$ ipython --no-banner

In [1]: import numpy as np

In [2]: np.set_printoptions(precision=2, suppress=True, linewidth=100)

In [3]: rnd = lambda a: np.round(a, 2) + 0

In [4]: u = np.array([1, 3, 1, 3, 0, 2, 0])

In [5]: E = u[np.abs(np.subtract.outer(np.arange(7), np.arange(7)))]

In [6]: E
Out[6]: 
array([[1, 3, 1, 3, 0, 2, 0],
       [3, 1, 3, 1, 3, 0, 2],
       [1, 3, 1, 3, 1, 3, 0],
       [3, 1, 3, 1, 3, 1, 3],
       [0, 3, 1, 3, 1, 3, 1],
       [2, 0, 3, 1, 3, 1, 3],
       [0, 2, 0, 3, 1, 3, 1]])

In [7]: vals, evecs = np.linalg.eigvalsh(E)
---------------------------------------------------------------------------
ValueError                                Traceback (most recent call last)
Cell In[7], line 1
----> 1 vals, evecs = np.linalg.eigvalsh(E)

ValueError: too many values to unpack (expected 2)

In [8]: vals, evecs = np.linalg.eigh(E)

In [9]: rnd(evecs.T @ evecs)
Out[9]: 
array([[1., 0., 0., 0., 0., 0., 0.],
       [0., 1., 0., 0., 0., 0., 0.],
       [0., 0., 1., 0., 0., 0., 0.],
       [0., 0., 0., 1., 0., 0., 0.],
       [0., 0., 0., 0., 1., 0., 0.],
       [0., 0., 0., 0., 0., 1., 0.],
       [0., 0., 0., 0., 0., 0., 1.]])

In [10]: rnd(evecs.T @ E @ evecs)
Out[10]: 
array([[-7.4 ,  0.  ,  0.  ,  0.  ,  0.  ,  0.  ,  0.  ],
       [ 0.  , -0.8 ,  0.  ,  0.  ,  0.  ,  0.  ,  0.  ],
       [ 0.  ,  0.  , -0.56,  0.  ,  0.  ,  0.  ,  0.  ],
       [ 0.  ,  0.  ,  0.  ,  0.55,  0.  ,  0.  ,  0.  ],
       [ 0.  ,  0.  ,  0.  ,  0.  ,  0.65,  0.  ,  0.  ],
       [ 0.  ,  0.  ,  0.  ,  0.  ,  0.  ,  2.25,  0.  ],
       [ 0.  ,  0.  ,  0.  ,  0.  ,  0.  ,  0.  , 12.31]])

In [11]: F = np.array([[1, -2, 0, 0, -2, -1, 1, -1, 0, -2, -1, 2],
    ...:     [2, 1, 1, 2, 1, -1, 1, 1, -2, -1, -2, 0],
    ...:     [1, -2, 0, 0, -2, -1, 1, -1, 0, -2, -1, 2],
    ...:     [0, 0, 1, 2, 2, -2, 2, 2, 2, -1, 1, 1],
    ...:     [2, 1, -1, 0, -2, 1, 2, 1, 2, 0, 2, -1]])

In [12]: A2 = np.array([[9, -5, 2],
    ...:     [-5, 2, -2],
    ...:     [-2, -4, -3],
    ...:     [8, -7, -6],
    ...:     [4, -9, -4],
    ...:     [4, -6, 7],
    ...:     [3, -5, -3],
    ...:     [3, -5, -1],
    ...:     [1, -8, -5],
    ...:     [-8, -7, 8],
    ...:     [0, 7, -1],
    ...:     [-2, 4, 3]])

In [13]: np.einsum("ij,ij->i", F, F)
Out[13]: array([21, 23, 21, 28, 25])

In [14]: A2 @ F
---------------------------------------------------------------------------
ValueError                                Traceback (most recent call last)
Cell In[14], line 1
----> 1 A2 @ F

ValueError: matmul: Input operand 1 has a mismatch in its core dimension 0, with gufunc signature (n?,k),(k,m?)->(n?,m?) (size 5 is different from 3)

In [15]: np.einsum("ik,kj->ji", F, A2)
Out[15]: 
array([[ 19,  39,  19,  34,  24],
       [ 30, -30,  30, -42, -13],
       [ -4, -24,  -4, -61,  -2]])

In [16]: np.einsum("ij->j", F)
Out[16]: array([ 6, -2,  1,  4, -3, -4,  7,  2,  2, -6, -1,  4])

In [17]: np.linalg.matrix_rank(F @ A2)
Out[17]: np.int64(3)

In [18]: A2 = F / np.sqrt((F ** 2).mean(axis=1, keepdims=True))

In [19]: np.linalg.matrix_rank(A2) == np.linalg.matrix_rank(F)
Out[19]: np.True_

In [20]: np.diff(F, axis=0)
Out[20]: 
array([[ 1,  3,  1,  2,  3,  0,  0,  2, -2,  1, -1, -2],
       [-1, -3, -1, -2, -3,  0,  0, -2,  2, -1,  1,  2],
       [-1,  2,  1,  2,  4, -1,  1,  3,  2,  1,  2, -1],
       [ 2,  1, -2, -2, -4,  3,  0, -1,  0,  1,  1, -2]])

In [21]: F - F[0]
Out[21]: 
array([[ 0,  0,  0,  0,  0,  0,  0,  0,  0,  0,  0,  0],
       [ 1,  3,  1,  2,  3,  0,  0,  2, -2,  1, -1, -2],
       [ 0,  0,  0,  0,  0,  0,  0,  0,  0,  0,  0,  0],
       [-1,  2,  1,  2,  4, -1,  1,  3,  2,  1,  2, -1],
       [ 1,  3, -1,  0,  0,  2,  1,  2,  2,  2,  3, -3]])

In [22]: np.linalg.rank(F)
---------------------------------------------------------------------------
AttributeError                            Traceback (most recent call last)
Cell In[22], line 1
----> 1 np.linalg.rank(F)

AttributeError: module 'numpy.linalg' has no attribute 'rank'

In [23]: np.count_nonzero(F)
Out[23]: np.int64(49)

In [24]: F[:, 12]
---------------------------------------------------------------------------
IndexError                                Traceback (most recent call last)
Cell In[24], line 1
----> 1 F[:, 12]

IndexError: index 12 is out of bounds for axis 1 with size 12

In [25]: np.linalg.matrix_rank(F)
Out[25]: np.int64(4)

In [26]: F.mean(axis=0)
Out[26]: array([ 1.2, -0.4,  0.2,  0.8, -0.6, -0.8,  1.4,  0.4,  0.4, -1.2, -0.2,  0.8])

In [27]: J = np.loadtxt("test0.csv", delimiter=",")

In [28]: J
Out[28]: 
array([[-3., -1., -3.,  3.,  0.,  0.,  1.,  0.,  0.,  1., -2.],
       [-1., -3., -1., -3.,  3.,  0.,  0.,  1.,  0.,  0.,  1.],
       [-3., -1., -3., -1., -3.,  3.,  0.,  0.,  1.,  0.,  0.],
       [ 3., -3., -1., -3., -1., -3.,  3.,  0.,  0.,  1.,  0.],
       [ 0.,  3., -3., -1., -3., -1., -3.,  3.,  0.,  0.,  1.],
       [ 0.,  0.,  3., -3., -1., -3., -1., -3.,  3.,  0.,  0.],
       [ 1.,  0.,  0.,  3., -3., -1., -3., -1., -3.,  3.,  0.],
       [ 0.,  1.,  0.,  0.,  3., -3., -1., -3., -1., -3.,  3.],
       [ 0.,  0.,  1.,  0.,  0.,  3., -3., -1., -3., -1., -3.],
       [ 1.,  0.,  0.,  1.,  0.,  0.,  3., -3., -1., -3., -1.],
       [-2.,  1.,  0.,  0.,  1.,  0.,  0.,  3., -3., -1., -3.]])

In [29]: A2 = E / np.linalg.norm(E, axis=1, keepdims=True)

In [30]: G = A2 @ A2.T

In [31]: np.argwhere(np.triu(np.abs(G) > 0.95, 1))
Out[31]: 
array([[0, 2],
       [1, 3],
       [2, 4],
       [3, 5],
       [4, 6]])

In [32]: rnd(np.linalg.norm(A2, axis=1))
Out[32]: array([1., 1., 1., 1., 1., 1., 1.])

In [33]: U, sigma, Vt = np.linalg.svd(J)

In [34]: np.argmax(sigma[:-1] / (sigma[1:] + 1e-6)) + 1
Out[34]: np.int64(10)

In [35]: A2 = U[:, :10] @ np.diag(sigma[:10]) @ Vt[:10]

In [36]: rnd(np.abs(J - A2).max())
Out[36]: np.float64(0.04)

In [37]: np.linalg.matrix_rank(A2)
Out[37]: np.int64(10)

In [38]: rnd(np.linalg.norm(J - A2, 2)), rnd(sigma[10])
Out[38]: (np.float64(0.13), np.float64(0.13))

In [39]: rnd(np.linalg.norm(J - A2) / np.linalg.norm(J))
Out[39]: np.float64(0.01)

In [40]: rnd(A2)
Out[40]: 
array([[-3.  , -1.  , -3.  ,  3.  ,  0.  ,  0.  ,  1.  ,  0.  ,  0.  ,  1.  , -2.  ],
       [-1.  , -2.96, -1.01, -3.02,  3.02,  0.01,  0.02,  0.98, -0.01,  0.04,  1.  ],
       [-3.  , -1.01, -3.  , -0.99, -3.01,  3.  , -0.01,  0.01,  1.  , -0.01,  0.  ],
       [ 3.  , -3.02, -0.99, -2.99, -1.01, -3.01,  2.99,  0.01,  0.01,  0.98,  0.  ],
       [ 0.  ,  3.02, -3.01, -1.01, -2.99, -1.  , -2.99,  2.99, -0.01,  0.02,  1.  ],
       [ 0.  ,  0.01,  3.  , -3.01, -1.  , -3.  , -1.  , -3.01,  3.  ,  0.01,  0.  ],
       [ 1.  ,  0.02, -0.01,  2.99, -2.99, -1.  , -2.99, -1.01, -3.01,  3.02,  0.  ],
       [ 0.  ,  0.98,  0.01,  0.01,  2.99, -3.01, -1.01, -2.99, -0.99, -3.02,  3.  ],
       [ 0.  , -0.01,  1.  ,  0.01, -0.01,  3.  , -3.01, -0.99, -3.  , -1.01, -3.  ],
       [ 1.  ,  0.04, -0.01,  0.98,  0.02,  0.01,  3.02, -3.02, -1.01, -2.96, -1.  ],
       [-2.  ,  1.  ,  0.  ,  0.  ,  1.  ,  0.  ,  0.  ,  3.  , -3.  , -1.  , -3.  ]])
